In [1]: import numpy as np

In [2]: np.set_printoptions(precision=3, suppress=True, linewidth=100)

In [3]: W0 = np.load("out17.npy")

In [4]: W0
Out[4]: 
array([[ 0,  0,  0,  0,  0],
       [ 0,  0,  0,  0,  1],
       [ 0,  0, -1,  0,  0],
       [ 0, -1,  0,  0,  0],
       [ 0,  0,  0, -1,  0]])

In [5]: # rank 4

In [6]: W0[:, 1] @ W0[:, 2]
Out[6]: np.int64(0)

In [7]: np.linalg.norm(W0, axis=0)
Out[7]: array([0., 1., 1., 1., 1.])

In [8]: np.linalg.lstsq(W0[:-1].T, W0[-1])[2]
Out[8]: np.int32(3)

In [9]: np.abs(np.diag(np.linalg.qr(W0)[1])) > 1e-9
Out[9]: array([False,  True,  True,  True,  True])

In [10]: np.allclose(W0[:-1].T @ np.linalg.lstsq(W0[:-1].T, W0[-1])[0], W0[-1])
Out[10]: False

In [11]: round(float(np.trace(np.linalg.pinv(W0) @ W0)), 3)
Out[11]: 4.0

In [12]: rank = np.linalg.matrix_rank(W0)

In [13]: rank
Out[13]: np.int64(4)

In [14]: ns = np.linalg.svd(W0)[2][rank:].T

In [15]: ns[:, 0] / ns[np.abs(ns[:, 0]).round(6).argmax(), 0]
Out[15]: array([1., 0., 0., 0., 0.])

In [16]: np.allclose(W0 @ ns, 0)
Out[16]: True

In [17]: W0 @ ns
Out[17]: 
array([[0.],
       [0.],
       [0.],
       [0.],
       [0.]])

In [18]: t = np.radians(45)

In [19]: r_ = np.eye(5)

In [20]: r_[1, 1] = r_[0, 0] = np.cos(t)

In [21]: r_[1, 0], r_[0, 1] = -np.sin(t), np.sin(t)

In [22]: r_
Out[22]: 
array([[ 0.707,  0.707,  0.   ,  0.   ,  0.   ],
       [-0.707,  0.707,  0.   ,  0.   ,  0.   ],
       [ 0.   ,  0.   ,  1.   ,  0.   ,  0.   ],
       [ 0.   ,  0.   ,  0.   ,  1.   ,  0.   ],
       [ 0.   ,  0.   ,  0.   ,  0.   ,  1.   ]])

In [23]: other = W0 @ r_.T

In [24]: np.abs(other - W0).max(axis=0)
Out[24]: array([0.707, 0.293, 0.   , 0.   , 0.   ])

In [25]: other
Out[25]: 
array([[ 0.   ,  0.   ,  0.   ,  0.   ,  0.   ],
       [ 0.   ,  0.   ,  0.   ,  0.   ,  1.   ],
       [ 0.   ,  0.   , -1.   ,  0.   ,  0.   ],
       [-0.707, -0.707,  0.   ,  0.   ,  0.   ],
       [ 0.   ,  0.   ,  0.   , -1.   ,  0.   ]])

In [26]: np.allclose(np.linalg.norm(W0, axis=1), np.linalg.norm(other, axis=1))
Out[26]: True

In [27]: np.linalg.svd(W0, compute_uv=False), np.linalg.svd(other, compute_uv=False)
Out[27]: (array([1., 1., 1., 1., 0.]), array([1., 1., 1., 1., 0.]))

In [28]: round(float(np.linalg.det(r_)), 3), np.round(np.trace(r_), 3)
Out[28]: (1.0, np.float64(4.414))

In [29]: rng = np.random.default_rng(1)

In [30]: t = np.sort(rng.uniform(-2, 2, 17))

In [31]: X = np.c_[t, t ** 2, t ** 3] @ np.array([[0, 0, 1, 1], [2, -2, 1, 1], [-1, 0, -2, -1]])

In [32]: X
Out[32]: 
array([[13.891, -7.142, 15.179,  8.43 ],
       [ 7.422, -4.286,  6.952,  3.816],
       [ 6.936, -4.052,  6.37 ,  3.486],
       [ 1.727, -1.239,  0.808,  0.32 ],
       [ 1.559, -1.133,  0.667,  0.24 ],
       [ 1.244, -0.928,  0.415,  0.099],
       [ 0.312, -0.264, -0.135, -0.183],
       [ 0.217, -0.188, -0.155, -0.184],
       [ 0.076, -0.069, -0.139, -0.145],
       [ 0.004, -0.004,  0.049,  0.049],
       [ 0.043, -0.047,  0.169,  0.172],
       [ 0.071, -0.079,  0.222,  0.23 ],
       [ 1.014, -2.057, -0.043,  1.   ],
       [ 1.126, -2.662, -0.587,  0.949],
       [ 1.184, -3.436, -1.475,  0.777],
       [ 0.662, -6.441, -6.544, -0.764],
       [ 0.643, -6.493, -6.652, -0.802]])

In [33]: cov = np.cov(X, rowvar=False)

In [34]: np.corrcoef(X.T)
Out[34]: 
array([[ 1.   , -0.611,  0.891,  0.976],
       [-0.611,  1.   , -0.191, -0.512],
       [ 0.891, -0.191,  1.   ,  0.934],
       [ 0.976, -0.512,  0.934,  1.   ]])

In [35]: X.std(axis=0)
Out[35]: array([3.616, 2.423, 4.832, 2.221])

In [36]: np.median(X, axis=0)
Out[36]: array([ 1.014, -1.239,  0.049,  0.23 ])

In [37]: q, _ = np.linalg.qr(np.array([[-0.2, 1.0], [0.0, 0.2], [-0.5, -0.7]]))

In [38]: arr = q @ q.T

In [39]: arr
Out[39]: 
array([[ 0.976,  0.152,  0.009],
       [ 0.152,  0.028, -0.061],
       [ 0.009, -0.061,  0.996]])

In [40]: w, V = np.linalg.eigh(arr)

In [41]: x0 = np.array([6, 2, 1])

In [42]: round(x0 @ arr @ x0, 3)
Out[42]: np.float64(39.769)

In [43]: np.linalg.eigvalsh(arr[1:, 1:])
Out[43]: array([0.024, 1.   ])

In [44]: round(float(x0 @ arr @ x0 / (x0 @ x0)), 3), np.round(w[0], 3), round(w[-1], 3)
Out[44]: (0.97, np.float64(-0.0), np.float64(1.0))

In [45]: np.unique(arr.round(6), axis=0).shape
Out[45]: (3, 3)

In [46]: np.allclose(arr[:-1].T @ np.linalg.lstsq(arr[:-1].T, arr[-1])[0], arr[-1])
Out[46]: True

In [47]: round(float(np.trace(np.linalg.pinv(arr) @ arr)), 3)
Out[47]: 2.0

In [48]: np.abs(np.diag(np.linalg.qr(arr)[1])) > 1e-9
Out[48]: array([ True,  True, False])

In [49]: idx = rng.permutation(3)

In [50]: idx
Out[50]: array([0, 2, 1])

In [51]: other = arr[idx][:, idx]

In [52]: np.diag(other)
Out[52]: array([0.976, 0.996, 0.028])

In [53]: np.allclose(other, arr)
Out[53]: False

In [54]: other
Out[54]: 
array([[ 0.976,  0.009,  0.152],
       [ 0.009,  0.996, -0.061],
       [ 0.152, -0.061,  0.028]])

In [55]: np.round(np.sort(np.abs(np.linalg.eigvals(other))), 3) + 0
Out[55]: array([0., 1., 1.])

In [56]: F = np.load("block10.npy")

In [57]: F
Out[57]: 
array([[-0.802,  2.38 ,  4.324],
       [-1.679,  0.126,  4.708],
       [ 2.188,  3.388, -2.955],
       [ 1.787,  4.606, -0.771],
       [-2.122, -1.894,  4.112],
       [ 1.441, -0.856, -4.711],
       [-1.932, -0.843,  4.534],
       [-2.201, -2.959,  3.376],
       [-1.329, -4.778, -0.639],
       [ 0.953,  4.655,  1.557],
       [-1.022,  1.911,  4.506],
       [ 1.391, -0.995, -4.698],
       [ 1.344,  4.779,  0.598],
       [-1.999, -1.161,  4.433],
       [ 2.185,  2.524, -3.722],
       [-0.156, -3.929, -3.088],
       [-2.188, -3.381,  2.963],
       [-2.035, -1.35 ,  4.363],
       [ 2.067,  1.53 , -4.288],
       [-0.214, -4.   , -2.993],
       [-1.945, -0.9  ,  4.517],
       [ 1.686,  4.688, -0.42 ],
       [-0.215, -4.001, -2.991],
       [ 0.234,  4.024,  2.959],
       [-2.197, -2.756,  3.546],
       [ 1.233,  4.764,  0.889]])

In [58]: # looks like rank 2

In [59]: np.round(np.linalg.norm(F[24] - F[14]), 3)
Out[59]: np.float64(9.996)

In [60]: np.linalg.norm(F, axis=1)
Out[60]: 
array([5., 5., 5., 5., 5., 5., 5., 5., 5., 5., 5., 5., 5., 5., 5., 5., 5., 5., 5., 5., 5., 5., 5.,
       5., 5., 5.])

In [61]: round(F[24] @ F[14], 3)
Out[61]: np.float64(-24.957)

In [62]: round(float(np.linalg.norm(F, 1)), 3), round(np.linalg.norm(F, np.inf), 3)
Out[62]: (82.661, np.float64(8.536))

In [63]: rank = np.linalg.matrix_rank(F)

In [64]: rank
Out[64]: np.int64(2)

In [65]: ns = np.linalg.svd(F)[2][rank:].T

In [66]: np.allclose(F @ ns, 0)
Out[66]: True

In [67]: ns.shape
Out[67]: (3, 1)

In [68]: [int(np.linalg.matrix_rank(F[:i])) for i in range(1, len(F) + 1)]
Out[68]: [1, 2, 2, 2, 2, 2, 2, 2, 2, 2, 2, 2, 2, 2, 2, 2, 2, 2, 2, 2, 2, 2, 2, 2, 2, 2]

In [69]: [int(np.linalg.matrix_rank(F[:, :j + 1])) for j in range(3)]
Out[69]: [1, 2, 2]

In [70]: M = np.arange(20).reshape(5, 4) + -3

In [71]: M
Out[71]: 
array([[-3, -2, -1,  0],
       [ 1,  2,  3,  4],
       [ 5,  6,  7,  8],
       [ 9, 10, 11, 12],
       [13, 14, 15, 16]])

In [72]: W = np.array([[0, 0, -2, -2],
    ...:     [-1, -1, 2, 2],
    ...:     [-2, 0, 2, 0],
    ...:     [-1, -2, 0, -1],
    ...:     [-2, -1, -2, 1]])

In [73]: coef = np.array([3, 1, 3, -2])

In [74]: H = np.maximum(W0 @ W + coef, 0)

In [75]: np.linalg.matrix_rank(H)
Out[75]: np.int64(3)

In [76]: H
Out[76]: 
array([[3, 1, 3, 0],
       [1, 0, 1, 0],
       [5, 1, 1, 0],
       [4, 2, 1, 0],
       [4, 3, 3, 0]])

In [77]: (H > 0).mean(axis=0)
Out[77]: array([1. , 0.8, 1. , 0. ])

In [78]: Z = np.array([[-3, 2], [1, 4], [3, -4], [-2, 5]])

In [79]: W @ Z
Out[79]: 
array([[ -2,  -2],
       [  4,  -4],
       [ 12, -12],
       [  3, -15],
       [ -3,   5]])
